% ipython --no-banner

In [1]: import numpy as np

In [2]: import numpy.linalg as la

In [3]: np.set_printoptions(precision=3, suppress=True, linewidth=200)

In [4]: W0 = np.loadtxt("w.csv", delimiter=",")

In [5]: W0
Out[5]: 
array([[-13.479,  -3.85 , -19.254],
       [-12.15 ,  -3.462, -17.343],
       [-11.219,  -3.184, -15.995],
       [ -4.348,  -0.908,  -5.71 ],
       [ -1.59 ,   0.163,  -1.345],
       [ -0.796,   0.45 ,  -0.122],
       [ -0.701,   0.474,   0.01 ],
       [ -0.086,   0.169,   0.168],
       [ -0.063,   0.124,   0.124],
       [ -0.026,   0.051,   0.051],
       [  0.043,  -0.086,  -0.086],
       [  0.413,  -0.733,  -0.687],
       [  2.314,  -2.758,  -1.822],
       [  3.092,  -3.364,  -1.954],
       [  4.358,  -4.235,  -1.994],
       [  5.007,  -4.642,  -1.955],
       [  6.255,  -5.369,  -1.799],
       [  7.076,  -5.817,  -1.65 ],
       [ 17.853, -10.514,   2.082]])

In [6]: # rank 2

In [7]: print(np.allclose(W0[:-1].T @ la.lstsq(W0[:-1].T, W0[-1])[0], W0[-1]))
True

In [8]: np.unique(W0.round(6), axis=0).shape
Out[8]: (19, 3)

In [9]: np.abs(np.diag(la.qr(W0)[1])) > 1e-9
Out[9]: array([ True,  True, False])

In [10]: D = la.norm(W0[:, None] - W0[None], axis=-1)

In [11]: D[:5, :5]
Out[11]: 
array([[ 0.   ,  2.36 ,  4.022, 16.597, 21.868],
       [ 2.36 ,  0.   ,  1.661, 14.238, 19.509],
       [ 4.022,  1.661,  0.   , 12.577, 17.848],
       [16.597, 14.238, 12.577,  0.   ,  5.274],
       [21.868, 19.509, 17.848,  5.274,  0.   ]])

In [12]: print(la.matrix_rank(D ** 2))
4

In [13]: print(np.flatnonzero(D[5] < D.mean() / 2))
[ 4  5  6  7  8  9 10 11 12]
